% python3 -q
>>> import numpy as np
>>> np.set_printoptions(suppress=True, linewidth=200)
>>> rd = lambda a: np.round(a, 3) + 0
>>> J = np.load("arr.npy")
>>> print(J)
[[ 4  4  4  4  4  4]
 [ 4  8  8  8  8  8]
 [ 4  8 12 12 12 12]
 [ 4  8 12 16 16 16]
 [ 4  8 12 16 20 20]
 [ 4  8 12 16 20 24]]
>>> Uu, sigma, vt = np.linalg.svd(J, full_matrices=False)
>>> print(rd(sigma))
[68.827  7.953  3.099  1.785  1.275  1.061]
>>> print((sigma > 1e-8).sum())
6
>>> print(rd(Uu.T @ J @ vt.T))
[[68.827  0.     0.     0.     0.     0.   ]
 [ 0.     7.953  0.     0.     0.     0.   ]
 [ 0.     0.     3.099  0.     0.     0.   ]
 [ 0.     0.     0.     1.785  0.     0.   ]
 [ 0.     0.     0.     0.     1.275  0.   ]
 [ 0.     0.     0.     0.     0.     1.061]]
>>> print(Uu.shape, sigma.shape, vt.shape)
(6, 6) (6,) (6, 6)
>>> print(rd(np.abs(vt[0])))
[0.133 0.258 0.368 0.457 0.519 0.551]
>>> w, evecs = np.linalg.eigh(J)
>>> vec = np.array([5, 6, 6, 6, 2, 6])
>>> print(rd(evecs * np.maximum(w, 0) @ evecs.T))
[[ 4.  4.  4.  4.  4.  4.]
 [ 4.  8.  8.  8.  8.  8.]
 [ 4.  8. 12. 12. 12. 12.]
 [ 4.  8. 12. 16. 16. 16.]
 [ 4.  8. 12. 16. 20. 20.]
 [ 4.  8. 12. 16. 20. 24.]]
>>> print(rd(np.linalg.eigvalsh(J[1:, 1:])))
[ 1.098  1.479  2.605  7.152 67.666]
>>> print(np.abs(J).sum(axis=1).max(), rd(np.abs(w).max()))
84 68.827
>>> print((np.sign(evecs[:, -1].round(6)) == np.sign(evecs[0, -1].round(6))).astype(int))
[1 1 1 1 1 1]
>>> rng = np.random.default_rng(132)
>>> idx = rng.permutation(6)
>>> Y = J[:, idx] * rng.choice([-1, 1], 6)
>>> print(Y)
[[ 4  4  4 -4  4 -4]
 [ 8  8  8 -8  8 -4]
 [12 12 12 -8 12 -4]
 [16 12 16 -8 16 -4]
 [16 12 20 -8 20 -4]
 [16 12 20 -8 24 -4]]
>>> Uu, _, vt = np.linalg.svd(J.T @ Y)
>>> print(idx)
[3 2 4 1 5 0]
>>> print(rd(np.linalg.lstsq(J, Y)[0]))
[[ 0.  0.  0.  0.  0. -1.]
 [ 0.  0.  0. -1.  0.  0.]
 [ 0.  1.  0.  0.  0.  0.]
 [ 1.  0.  0.  0.  0.  0.]
 [ 0.  0.  1.  0.  0.  0.]
 [ 0.  0.  0.  0.  1.  0.]]
>>> K = np.loadtxt("dump.csv", delimiter=",")
>>> print(K)
[[1.    0.5   0.25  0.125 0.062 0.031 0.016 0.008 0.004 0.002]
 [0.5   1.    0.5   0.25  0.125 0.062 0.031 0.016 0.008 0.004]
 [0.25  0.5   1.    0.5   0.25  0.125 0.062 0.031 0.016 0.008]
 [0.125 0.25  0.5   1.    0.5   0.25  0.125 0.062 0.031 0.016]
 [0.062 0.125 0.25  0.5   1.    0.5   0.25  0.125 0.062 0.031]
 [0.031 0.062 0.125 0.25  0.5   1.    0.5   0.25  0.125 0.062]
 [0.016 0.031 0.062 0.125 0.25  0.5   1.    0.5   0.25  0.125]
 [0.008 0.016 0.031 0.062 0.125 0.25  0.5   1.    0.5   0.25 ]
 [0.004 0.008 0.016 0.031 0.062 0.125 0.25  0.5   1.    0.5  ]
 [0.002 0.004 0.008 0.016 0.031 0.062 0.125 0.25  0.5   1.   ]]
>>> idx = rng.permutation(10)
>>> print(idx)
[7 1 0 2 4 9 3 8 5 6]
>>> Y = K[idx][:, idx]
>>> print(Y)
[[1.    0.016 0.008 0.031 0.125 0.25  0.062 0.5   0.25  0.5  ]
 [0.016 1.    0.5   0.5   0.125 0.004 0.25  0.008 0.062 0.031]
 [0.008 0.5   1.    0.25  0.062 0.002 0.125 0.004 0.031 0.016]
 [0.031 0.5   0.25  1.    0.25  0.008 0.5   0.016 0.125 0.062]
 [0.125 0.125 0.062 0.25  1.    0.031 0.5   0.062 0.5   0.25 ]
 [0.25  0.004 0.002 0.008 0.031 1.    0.016 0.5   0.062 0.125]
 [0.062 0.25  0.125 0.5   0.5   0.016 1.    0.031 0.25  0.125]
 [0.5   0.008 0.004 0.016 0.062 0.5   0.031 1.    0.125 0.25 ]
 [0.25  0.062 0.031 0.125 0.5   0.062 0.25  0.125 1.    0.5  ]
 [0.5   0.031 0.016 0.062 0.25  0.125 0.125 0.25  0.5   1.   ]]
>>> print(rd(np.linalg.det(Y)), rd(np.linalg.det(K[idx])))
0.075 -0.075
>>> print(np.allclose(Y, K))
False
>>> M = np.load("block19.npy")
>>> print(rd(M))
[[ 1.     0.     0.     0.     0.     0.     0.     0.     0.     0.     0.   ]
 [ 0.     1.     0.     0.     0.     0.     0.     0.     0.     0.     0.   ]
 [ 0.     0.     1.     0.     0.     0.     0.     0.     0.     0.     0.   ]
 [ 0.     0.     0.     1.     0.     0.     0.     0.     0.     0.     0.   ]
 [ 0.     0.     0.     0.     1.     0.     0.     0.     0.     0.     0.   ]
 [ 0.     0.     0.     0.     0.     0.809  0.588  0.     0.     0.     0.   ]
 [ 0.     0.     0.     0.     0.    -0.588  0.809  0.     0.     0.     0.   ]
 [ 0.     0.     0.     0.     0.     0.     0.     1.     0.     0.     0.   ]
 [ 0.     0.     0.     0.     0.     0.     0.     0.     1.     0.     0.   ]
 [ 0.     0.     0.     0.     0.     0.     0.     0.     0.     1.     0.   ]
 [ 0.     0.     0.     0.     0.     0.     0.     0.     0.     0.     1.   ]]
>>> print((np.linalg.matrix_power((M != 0) + (M.T != 0) + np.eye(11), 11) > 0).astype(int))
[[1 0 0 0 0 0 0 0 0 0 0]
 [0 1 0 0 0 0 0 0 0 0 0]
 [0 0 1 0 0 0 0 0 0 0 0]
 [0 0 0 1 0 0 0 0 0 0 0]
 [0 0 0 0 1 0 0 0 0 0 0]
 [0 0 0 0 0 1 1 0 0 0 0]
 [0 0 0 0 0 1 1 0 0 0 0]
 [0 0 0 0 0 0 0 1 0 0 0]
 [0 0 0 0 0 0 0 0 1 0 0]
 [0 0 0 0 0 0 0 0 0 1 0]
 [0 0 0 0 0 0 0 0 0 0 1]]
>>> print((M != 0).astype(int))
[[1 0 0 0 0 0 0 0 0 0 0]
 [0 1 0 0 0 0 0 0 0 0 0]
 [0 0 1 0 0 0 0 0 0 0 0]
 [0 0 0 1 0 0 0 0 0 0 0]
 [0 0 0 0 1 0 0 0 0 0 0]
 [0 0 0 0 0 1 1 0 0 0 0]
 [0 0 0 0 0 1 1 0 0 0 0]
 [0 0 0 0 0 0 0 1 0 0 0]
 [0 0 0 0 0 0 0 0 1 0 0]
 [0 0 0 0 0 0 0 0 0 1 0]
 [0 0 0 0 0 0 0 0 0 0 1]]
>>> print(rd(M @ M))
[[ 1.     0.     0.     0.     0.     0.     0.     0.     0.     0.     0.   ]
 [ 0.     1.     0.     0.     0.     0.     0.     0.     0.     0.     0.   ]
 [ 0.     0.     1.     0.     0.     0.     0.     0.     0.     0.     0.   ]
 [ 0.     0.     0.     1.     0.     0.     0.     0.     0.     0.     0.   ]
 [ 0.     0.     0.     0.     1.     0.     0.     0.     0.     0.     0.   ]
 [ 0.     0.     0.     0.     0.     0.309  0.951  0.     0.     0.     0.   ]
 [ 0.     0.     0.     0.     0.    -0.951  0.309  0.     0.     0.     0.   ]
 [ 0.     0.     0.     0.     0.     0.     0.     1.     0.     0.     0.   ]
 [ 0.     0.     0.     0.     0.     0.     0.     0.     1.     0.     0.   ]
 [ 0.     0.     0.     0.     0.     0.     0.     0.     0.     1.     0.   ]
 [ 0.     0.     0.     0.     0.     0.     0.     0.     0.     0.     1.   ]]
>>> print(rd(np.linalg.det(M)))
1.0
>>> print(rd(M @ M))
[[ 1.     0.     0.     0.     0.     0.     0.     0.     0.     0.     0.   ]
 [ 0.     1.     0.     0.     0.     0.     0.     0.     0.     0.     0.   ]
 [ 0.     0.     1.     0.     0.     0.     0.     0.     0.     0.     0.   ]
 [ 0.     0.     0.     1.     0.     0.     0.     0.     0.     0.     0.   ]
 [ 0.     0.     0.     0.     1.     0.     0.     0.     0.     0.     0.   ]
 [ 0.     0.     0.     0.     0.     0.309  0.951  0.     0.     0.     0.   ]
 [ 0.     0.     0.     0.     0.    -0.951  0.309  0.     0.     0.     0.   ]
 [ 0.     0.     0.     0.     0.     0.     0.     1.     0.     0.     0.   ]
 [ 0.     0.     0.     0.     0.     0.     0.     0.     1.     0.     0.   ]
 [ 0.     0.     0.     0.     0.     0.     0.     0.     0.     1.     0.   ]
 [ 0.     0.     0.     0.     0.     0.     0.     0.     0.     0.     1.   ]]
>>> print(rd((M - M.T) / 2))
[[ 0.     0.     0.     0.     0.     0.     0.     0.     0.     0.     0.   ]
 [ 0.     0.     0.     0.     0.     0.     0.     0.     0.     0.     0.   ]
 [ 0.     0.     0.     0.     0.     0.     0.     0.     0.     0.     0.   ]
 [ 0.     0.     0.     0.     0.     0.     0.     0.     0.     0.     0.   ]
 [ 0.     0.     0.     0.     0.     0.     0.     0.     0.     0.     0.   ]
 [ 0.     0.     0.     0.     0.     0.     0.588  0.     0.     0.     0.   ]
 [ 0.     0.     0.     0.     0.    -0.588  0.     0.     0.     0.     0.   ]
 [ 0.     0.     0.     0.     0.     0.     0.     0.     0.     0.     0.   ]
 [ 0.     0.     0.     0.     0.     0.     0.     0.     0.     0.     0.   ]
 [ 0.     0.     0.     0.     0.     0.     0.     0.     0.     0.     0.   ]
 [ 0.     0.     0.     0.     0.     0.     0.     0.     0.     0.     0.   ]]
>>> r0 = np.array([1, 3, -1, 0])
>>> arr = np.outer(rng.normal(size=43), r0) + 0.02 * rng.normal(size=(43, 4))
>>> print(rd(arr))
[[-1.81  -5.485  1.816  0.019]
 [-0.705 -2.105  0.733 -0.017]
 [ 1.295  3.83  -1.289  0.019]
 [-0.536 -1.612  0.521  0.015]
 [-2.002 -6.095  2.056  0.013]
 [-1.251 -3.665  1.2   -0.009]
 [-0.109 -0.336  0.128 -0.019]
 [ 1.125  3.421 -1.142 -0.015]
 [-1.617 -4.837  1.607 -0.019]
 [-0.036 -0.098  0.023  0.013]
 [ 0.086  0.283 -0.098 -0.036]
 [ 1.257  3.782 -1.277  0.028]
 [ 0.497  1.466 -0.496 -0.001]
 [-0.194 -0.63   0.215 -0.01 ]
 [-0.407 -1.286  0.445  0.004]
 [ 0.718  2.185 -0.721 -0.03 ]
 [ 0.133  0.246 -0.115  0.026]
 [-0.385 -1.2    0.374 -0.006]
 [-0.746 -2.316  0.78  -0.022]
 [ 0.581  1.672 -0.493  0.021]
 [-0.459 -1.421  0.461 -0.001]
 [-0.859 -2.534  0.828 -0.025]
 [ 0.703  2.148 -0.716  0.022]
 [ 0.318  0.972 -0.351  0.007]
 [-0.913 -2.728  0.932  0.005]
 [ 0.535  1.595 -0.541 -0.003]
 [ 0.989  3.039 -1.045  0.016]
 [ 0.234  0.695 -0.245 -0.016]
 [ 1.225  3.642 -1.213 -0.003]
 [-1.538 -4.589  1.509  0.012]
 [ 1.934  5.799 -1.9    0.017]
 [-0.024 -0.036  0.035  0.032]
 [ 0.813  2.437 -0.81  -0.042]
 [-0.74  -2.212  0.732 -0.057]
 [-1.374 -4.064  1.355  0.013]
 [ 0.517  1.669 -0.562 -0.009]
 [ 0.108  0.334 -0.138  0.01 ]
 [ 0.523  1.555 -0.495  0.013]
 [-1.383 -4.126  1.388 -0.004]
 [ 0.713  2.212 -0.733 -0.001]
 [ 0.504  1.577 -0.577  0.005]
 [-0.487 -1.502  0.507  0.   ]
 [-0.192 -0.549  0.141 -0.037]]
>>> gram = np.cov(arr, rowvar=False)
>>> print(rd(np.linalg.eigvalsh(gram)[::-1]))
[9.601 0.001 0.    0.   ]
>>> print(rd(np.corrcoef(arr[:, 2], arr[:, 1])[0, 1]))
-1.0
>>> print(rd(np.polyfit(arr[:, 2], arr[:, 1], 1)))
[-2.998 -0.009]
>>> print(rd(gram))
[[ 0.869  2.613 -0.871  0.002]
 [ 2.613  7.859 -2.62   0.007]
 [-0.871 -2.62   0.874 -0.002]
 [ 0.002  0.007 -0.002  0.   ]]
>>> th = np.radians(60)
>>> R = np.eye(4)
>>> R[1, 1] = R[3, 3] = np.cos(th)
>>> R[1, 3], R[3, 1] = -np.sin(th), np.sin(th)
>>> print(rd(R))
[[ 1.     0.     0.     0.   ]
 [ 0.     0.5    0.    -0.866]
 [ 0.     0.     1.     0.   ]
 [ 0.     0.866  0.     0.5  ]]
>>> Y = arr @ R.T
>>> print(rd(np.linalg.svd(arr, compute_uv=False)), rd(np.linalg.svd(Y, compute_uv=False)))
[20.136  0.15   0.128  0.094] [20.136  0.15   0.128  0.094]
>>> print(rd(np.linalg.det(R)), np.trace(R))
1.0 3.0
>>> print(rd(np.abs(Y - arr).max(axis=0)))
[0.    3.036 0.    5.285]
>>> print(np.allclose(np.linalg.norm(arr, axis=1), np.linalg.norm(Y, axis=1)))
True
>>> w, evecs = np.linalg.eigh(J)
>>> print(w.sum(), np.trace(J))
84.0 84
>>> print(rd(evecs.T @ evecs))
[[1. 0. 0. 0. 0. 0.]
 [0. 1. 0. 0. 0. 0.]
 [0. 0. 1. 0. 0. 0.]
 [0. 0. 0. 1. 0. 0.]
 [0. 0. 0. 0. 1. 0.]
 [0. 0. 0. 0. 0. 1.]]
>>> print(rd(np.abs(evecs[:, -1])))
[0.133 0.258 0.368 0.457 0.519 0.551]
>>> print(rd(evecs @ np.diag(w) @ evecs.T))
[[ 4.  4.  4.  4.  4.  4.]
 [ 4.  8.  8.  8.  8.  8.]
 [ 4.  8. 12. 12. 12. 12.]
 [ 4.  8. 12. 16. 16. 16.]
 [ 4.  8. 12. 16. 20. 20.]
 [ 4.  8. 12. 16. 20. 24.]]
>>> print(rd(evecs.T @ J @ evecs))
[[ 1.061  0.     0.     0.     0.     0.   ]
 [ 0.     1.275  0.     0.     0.     0.   ]
 [ 0.     0.     1.785  0.     0.     0.   ]
 [ 0.     0.     0.     3.099  0.     0.   ]
 [ 0.     0.     0.     0.     7.953  0.   ]
 [ 0.     0.     0.     0.     0.    68.827]]
>>> print(rd(w))
[ 1.061  1.275  1.785  3.099  7.953 68.827]
>>> print(np.unique(w.round(6) + 0, return_counts=True)[1])
[1 1 1 1 1 1]
>>> print(np.abs(evecs[:, -1]).round(6).argmax())
5
>>> print(rd(np.linalg.eigvalsh(J @ J)))
[   1.125    1.627    3.186    9.603   63.244 4737.215]
>>> Xc = arr - arr.mean(axis=0)
>>> Uu, sigma, vt = np.linalg.svd(Xc, full_matrices=False)
>>> print(rd((sigma ** 2).sum() ** 2 / (sigma ** 4).sum()))
1.0
>>> print(rd(vt[0] * np.sign(vt[0, np.abs(vt[0]).argmax()])))
[ 0.301  0.905 -0.302  0.001]
>>> print(np.abs(vt[0]).argmax())
1
>>> hat = arr @ np.linalg.solve(arr.T @ arr, arr.T)
>>> print(np.allclose(hat @ hat, hat))
True
>>> W0 = np.load("test6.npy")
>>> print(rd(W0))
[[-5.678 15.281 -7.57  18.924]
 [-5.523 14.931 -7.362 18.402]
 [-4.321 12.144 -5.736 14.3  ]
 [-3.991 11.348 -5.282 13.147]
 [-3.247  9.5   -4.251 10.511]
 [-1.602  4.961 -1.897  4.382]
 [-1.435  4.441 -1.649  3.727]
 [-0.531  1.234 -0.313  0.189]
 [-0.465  0.973 -0.227 -0.021]
 [-0.448  0.905 -0.206 -0.071]
 [-0.389  0.676 -0.139 -0.221]
 [-0.214  0.161 -0.019 -0.353]
 [ 0.723  0.304  0.086  1.101]
 [ 1.292  0.549  0.255  1.563]
 [ 1.76   0.711  0.432  1.791]
 [ 2.468  0.897  0.743  1.966]
 [ 3.038  1.006  1.019  2.   ]
 [ 3.916  1.117  1.479  1.917]
 [ 4.594  1.164  1.855  1.767]
 [ 6.451  1.163  2.956  1.078]
 [ 7.604  1.087  3.678  0.497]
 [12.638  0.305  7.045 -2.907]
 [12.996  0.228  7.295 -3.188]]
>>> print(rd(np.linalg.norm(M, axis=0)))
[1. 1. 1. 1. 1. 1. 1. 1. 1. 1. 1.]
>>> print(rd(np.linalg.pinv(M)))
[[ 1.     0.     0.     0.     0.     0.     0.     0.     0.     0.     0.   ]
 [ 0.     1.     0.     0.     0.     0.     0.     0.     0.     0.     0.   ]
 [ 0.     0.     1.     0.     0.     0.     0.     0.     0.     0.     0.   ]
 [ 0.     0.     0.     1.     0.     0.     0.     0.     0.     0.     0.   ]
 [ 0.     0.     0.     0.     1.     0.     0.     0.     0.     0.     0.   ]
 [ 0.     0.     0.     0.     0.     0.809 -0.588  0.     0.     0.     0.   ]
 [ 0.     0.     0.     0.     0.     0.588  0.809  0.     0.     0.     0.   ]
 [ 0.     0.     0.     0.     0.     0.     0.     1.     0.     0.     0.   ]
 [ 0.     0.     0.     0.     0.     0.     0.     0.     1.     0.     0.   ]
 [ 0.     0.     0.     0.     0.     0.     0.     0.     0.     1.     0.   ]
 [ 0.     0.     0.     0.     0.     0.     0.     0.     0.     0.     1.   ]]
>>> print(rd(np.linalg.svd(M, compute_uv=False)))
[1. 1. 1. 1. 1. 1. 1. 1. 1. 1. 1.]
>>> print(rd(M.T @ M))
[[1. 0. 0. 0. 0. 0. 0. 0. 0. 0. 0.]
 [0. 1. 0. 0. 0. 0. 0. 0. 0. 0. 0.]
 [0. 0. 1. 0. 0. 0. 0. 0. 0. 0. 0.]
 [0. 0. 0. 1. 0. 0. 0. 0. 0. 0. 0.]
 [0. 0. 0. 0. 1. 0. 0. 0. 0. 0. 0.]
 [0. 0. 0. 0. 0. 1. 0. 0. 0. 0. 0.]
 [0. 0. 0. 0. 0. 0. 1. 0. 0. 0. 0.]
 [0. 0. 0. 0. 0. 0. 0. 1. 0. 0. 0.]
 [0. 0. 0. 0. 0. 0. 0. 0. 1. 0. 0.]
 [0. 0. 0. 0. 0. 0. 0. 0. 0. 1. 0.]
 [0. 0. 0. 0. 0. 0. 0. 0. 0. 0. 1.]]
